$ python -q
>>> import numpy as np
>>> import numpy.linalg as la
>>> np.set_printoptions(precision=2, suppress=True, linewidth=140)
>>> A = np.load("m.npy")
>>> print(A)
[[-20.    0.3   1.7]
 [ 14.    0.1   1. ]
 [  4.    1.    0. ]]
>>> # column 0 is much longer than the rest
>>> A2 = A / np.sqrt((A ** 2).mean(axis=1, keepdims=True))
>>> print(la.norm(A2, axis=1))
[1.73 1.73 1.73]
>>> print(A - A.mean(axis=1, keepdims=True))
[[-14.     6.3    7.7 ]
 [  8.97  -4.93  -4.03]
 [  2.33  -0.67  -1.67]]
>>> print(round(np.log10(la.cond(A))))
1
>>> print(la.matrix_rank(A, rtol=0.1))
1
>>> print(np.abs(la.svd(A)[2][-1]))
[0.01 0.97 0.25]
>>> print([round(float(x), 2) for x in la.svd(A, compute_uv=False)[:3]])
[24.75, 1.84, 0.97]
>>> print(A @ A)
[[ 411.     -4.27  -33.7 ]
 [-274.6     5.21   23.9 ]
 [ -66.      1.3     7.8 ]]
>>> la.determinant(A)
Traceback (most recent call last):
  File "<python-input-14>", line 1, in <module>
    la.determinant(A)
    ^^^^^^^^^^^^^^
AttributeError: module 'numpy.linalg' has no attribute 'determinant'
>>> print(round(np.abs(la.eigvals(A)).max(), 2))
20.48
>>> print((A - A.T) / 2)
[[ 0.   -6.85 -1.15]
 [ 6.85  0.    0.  ]
 [ 1.15  0.    0.  ]]
>>> print(la.matrix_power(A, 3))
[[-8414.58    89.17   694.43]
 [ 5660.54   -57.96  -461.61]
 [ 1369.4    -11.87  -110.9 ]]
>>> proj = np.triu(np.array([[-1, 0, -1], [0, -1, 3], [1, -3, 3]]), 1) + np.eye(3)
>>> A2 = proj @ A @ la.inv(proj)
>>> print(A2)
[[-24.   -0.7 -20.2]
 [ 26.    3.1  17.7]
 [  4.    1.    1. ]]
>>> print(np.trace(A2), np.trace(A))
-19.9 -19.9
>>> print(round(float(la.det(A2)), 2))
44.32
>>> feats = np.load("block1.npy")
>>> print(feats)
[[-0.02  0.54  0.72]
 [-0.07  0.5   0.76]
 [ 0.04 -0.94 -1.42]
 [ 0.    1.01  1.45]
 [-0.01 -0.52 -0.7 ]
 [ 0.06 -0.93 -1.36]
 [ 0.    0.4   0.65]
 [-0.03 -0.95 -1.41]
 [ 0.03  0.49  0.66]
 [-0.07 -1.   -1.43]
 [-0.03  0.49  0.65]
 [-0.04 -0.05 -0.04]
 [ 0.06 -0.6  -0.64]
 [ 0.06 -1.05 -1.39]
 [ 0.09  0.02  0.02]
 [ 0.01  0.93  1.49]
 [-0.04 -0.47 -0.72]
 [-0.01 -1.03 -1.3 ]
 [ 0.07 -0.07 -0.04]
 [ 0.02 -1.05 -1.37]
 [-0.01 -1.03 -1.3 ]
 [ 0.02  0.08  0.03]]
>>> Xc = feats - feats.mean(axis=0)
>>> U, sigma, vt = la.svd(Xc, full_matrices=False)
>>> print(round((sigma ** 2).sum() ** 2 / (sigma ** 4).sum(), 2))
1.01
>>> print(np.searchsorted(np.cumsum(sigma ** 2) / (sigma ** 2).sum(), 0.9) + 1)
1
>>> print(np.round(sigma ** 2 / (sigma ** 2).sum(), 2) + 0)
[1. 0. 0.]
>>> print(np.round(vt[0] * np.sign(vt[0, np.abs(vt[0]).argmax()]), 2) + 0)
[0.   0.58 0.82]
>>> print(np.abs(U[:, 0]).argmax())
3
>>> print(sigma)
[5.64 0.24 0.2 ]
>>> print(np.abs(vt[-1]))
[0.93 0.29 0.2 ]
>>> Z = feats[[11, 3]].astype(float)
>>> for _ in range(7):
...     labels = la.norm(feats[:, None] - Z, axis=-1).argmin(axis=1)
...     Z = np.array([feats[labels == j].mean(axis=0) for j in range(2)])
... 
>>> print(labels)
[1 1 0 1 0 0 1 0 1 0 1 1 0 0 1 1 0 0 1 0 0 1]
>>> print(Z)
[[ 0.01 -0.87 -1.19]
 [ 0.01  0.39  0.58]]
>>> print(np.round(Z[1] - Z[0], 2) + 0)
[0.   1.26 1.76]
>>> print(np.abs(Z[1] - Z[0]).argmax())
2
>>> print(np.bincount(labels))
[11 11]
>>> X = np.load("x.npy")
>>> print(X)
[[6. 5. 5. 5.]
 [5. 6. 5. 5.]
 [5. 5. 6. 5.]
 [5. 5. 5. 6.]]
>>> print(np.count_nonzero(X))
16
>>> print(X - X[0])
[[ 0.  0.  0.  0.]
 [-1.  1.  0.  0.]
 [-1.  0.  1.  0.]
 [-1.  0.  0.  1.]]
>>> print(la.matrix_rank(X))
4
>>> print(la.svd(X, compute_uv=False))
[21.  1.  1.  1.]
>>> np.zeros(4, 4)
Traceback (most recent call last):
  File "<python-input-47>", line 1, in <module>
    np.zeros(4, 4)
    ~~~~~~~~^^^^^^
TypeError: Cannot interpret '4' as a data type
>>> x = np.array([1, -1, 1])
>>> print(A @ np.ones(3))
[-18.   15.1   5. ]
>>> print(A * x)
[[-20.   -0.3   1.7]
 [ 14.   -0.1   1. ]
 [  4.   -1.    0. ]]
>>> print(A @ np.eye(3)[1])
[0.3 0.1 1. ]
>>> cov = X.T @ X
>>> print(np.diag(cov))
[111. 111. 111. 111.]
>>> print(la.eigvalsh(cov)[::-1])
[441.   1.   1.   1.]
>>> print(la.matrix_rank(cov))
4
>>> print(cov)
[[111. 110. 110. 110.]
 [110. 111. 110. 110.]
 [110. 110. 111. 110.]
 [110. 110. 110. 111.]]
>>> print((X @ X.T).shape)
(4, 4)
>>> Q, R = la.qr(X)
>>> print(Q)
[[-0.57  0.67  0.39 -0.27]
 [-0.47 -0.74  0.39 -0.27]
 [-0.47 -0.03 -0.84 -0.27]
 [-0.47 -0.03 -0.02  0.88]]
>>> print(np.abs(np.diag(R)))
[10.54  1.41  1.22  1.15]
>>> print(np.round(abs(R[0, 0]), 2), np.round(la.norm(X[:, 0]), 2))
10.54 10.54
>>> print(np.round(Q.T @ Q, 2) + 0)
[[1. 0. 0. 0.]
 [0. 1. 0. 0.]
 [0. 0. 1. 0.]
 [0. 0. 0. 1.]]
>>> print(R)
[[-10.54 -10.44 -10.44 -10.44]
 [  0.    -1.41  -0.7   -0.7 ]
 [  0.     0.    -1.22  -0.41]
 [  0.     0.     0.     1.15]]
>>> rng = np.random.default_rng(66)
>>> data = np.array([[-1, 1, -4, 2], [4, -3, -5, 4], [-3, -1, -3, -4]]) * (rng.random((3, 4)) < 0.3)
>>> print(data)
[[ 0  0 -4  0]
 [ 0  0 -5  0]
 [ 0  0  0  0]]
>>> print([round(float(x), 2) for x in la.svd(data, compute_uv=False)[:3]])
[6.4, 0.0, 0.0]
>>> m1 = np.load("out10.npy")
>>> print(m1)
[[1.  0.9]
 [0.9 1. ]]
>>> # symmetric, so the eigenvalues are real
>>> w, evecs = la.eigh(m1)
>>> x = np.array([1, 0])
>>> print(evecs * np.sqrt(w) @ evecs.T)
[[0.85 0.53]
 [0.53 0.85]]
>>> print(evecs * np.maximum(w, 0) @ evecs.T)
[[1.  0.9]
 [0.9 1. ]]
>>> print(x @ m1 @ x)
1.0
>>> print(la.eigvalsh(m1[1:, 1:]))
[1.]
>>> u = np.array([2, 0])
>>> A2 = m1 + np.outer(u, np.eye(2)[0])
>>> print(la.matrix_rank(A2 - m1))
1
>>> print(la.matrix_rank(la.inv(A2) - la.inv(m1), tol=1e-8))
1
>>> print(round(la.det(A2) / la.det(m1), 2), np.round(1 + la.solve(m1, u)[0], 2))
11.53 11.53
>>> low = la.cholesky(m1)
>>> print(m1 / np.sqrt(np.outer(np.diag(m1), np.diag(m1))))
[[1.  0.9]
 [0.9 1. ]]
>>> print(round(np.prod(np.diag(low)) ** 2, 2), np.round(la.det(m1), 2))
0.19 0.19
>>> print(low)
[[1.   0.  ]
 [0.9  0.44]]
>>> proj = np.triu(np.array([[0, 0], [2, 3]]), 1) + np.eye(2)
>>> A2 = proj @ low @ la.inv(proj)
>>> print(round(float(la.det(A2)), 2))
0.44
>>> U, sigma, vt = la.svd(m1)
>>> print(np.argmax(sigma[:-1] / (sigma[1:] + 1e-6)) + 1)
1
>>> A2 = U[:, :1] @ np.diag(sigma[:1]) @ vt[:1]
>>> print(round(la.norm(m1 - A2) / la.norm(m1), 2))
0.05
>>> print(la.matrix_rank(m1, rtol=0.05))
2
>>> F = np.load("mat.npy")
>>> print(F)
[[3 1 3 1 3 1]
 [0 0 0 0 0 0]
 [1 3 1 3 1 3]
 [3 1 3 1 3 1]
 [0 0 0 0 0 0]
 [1 3 1 3 1 3]]
>>> print(F @ la.pinv(F) @ F)
[[3. 1. 3. 1. 3. 1.]
 [0. 0. 0. 0. 0. 0.]
 [1. 3. 1. 3. 1. 3.]
 [3. 1. 3. 1. 3. 1.]
 [0. 0. 0. 0. 0. 0.]
 [1. 3. 1. 3. 1. 3.]]
>>> print(np.round(np.trace(la.pinv(F) @ F), 2))
2.0
>>> print(np.abs(np.diag(la.qr(F)[1])) > 1e-9)
[ True  True False False False False]
>>> x = np.array([4, 3, -3, -5, 9, -4])
>>> print(np.sign((F @ x).round(6)))
[ 1  0 -1  1  0 -1]
>>> print(F * x)
[[ 12   3  -9  -5  27  -4]
 [  0   0   0   0   0   0]
 [  4   9  -3 -15   9 -12]
 [ 12   3  -9  -5  27  -4]
 [  0   0   0   0   0   0]
 [  4   9  -3 -15   9 -12]]
>>> print(F @ (2 * x))
[ 48   0 -16  48   0 -16]
>>> print(la.norm(F @ x) <= la.norm(F, 2) * la.norm(x) + 1e-9)
True
>>> print(F @ np.eye(6)[1])
[1. 0. 3. 1. 0. 3.]
>>> U, sigma, vt = la.svd(F)
>>> evecs = vt[:(sigma > 1e-8).sum()]
>>> x = F[2] + 2 * F[1] + rng.integers(2) * np.eye(6)[1]
>>> print(x)
[1. 3. 1. 3. 1. 3.]
>>> print(round(la.norm(x - evecs.T @ evecs @ x), 2))
0.0
>>> print(np.round(evecs.T @ evecs, 2) + 0)
[[0.33 0.   0.33 0.   0.33 0.  ]
 [0.   0.33 0.   0.33 0.   0.33]
 [0.33 0.   0.33 0.   0.33 0.  ]
 [0.   0.33 0.   0.33 0.   0.33]
 [0.33 0.   0.33 0.   0.33 0.  ]
 [0.   0.33 0.   0.33 0.   0.33]]
>>> J = np.load("arr.npy")
>>> print(J)
[[0 1 0]
 [1 0 0]
 [0 0 0]]
>>> proj = np.triu(np.array([[-5, 4, 2], [-2, 5, 2], [1, -1, 5]]), 1) + np.eye(3)
>>> A2 = proj @ J @ la.inv(proj)
>>> print(np.poly(A2))
[ 1.  0. -1.  0.]
>>> print(la.matrix_rank(A2))
2
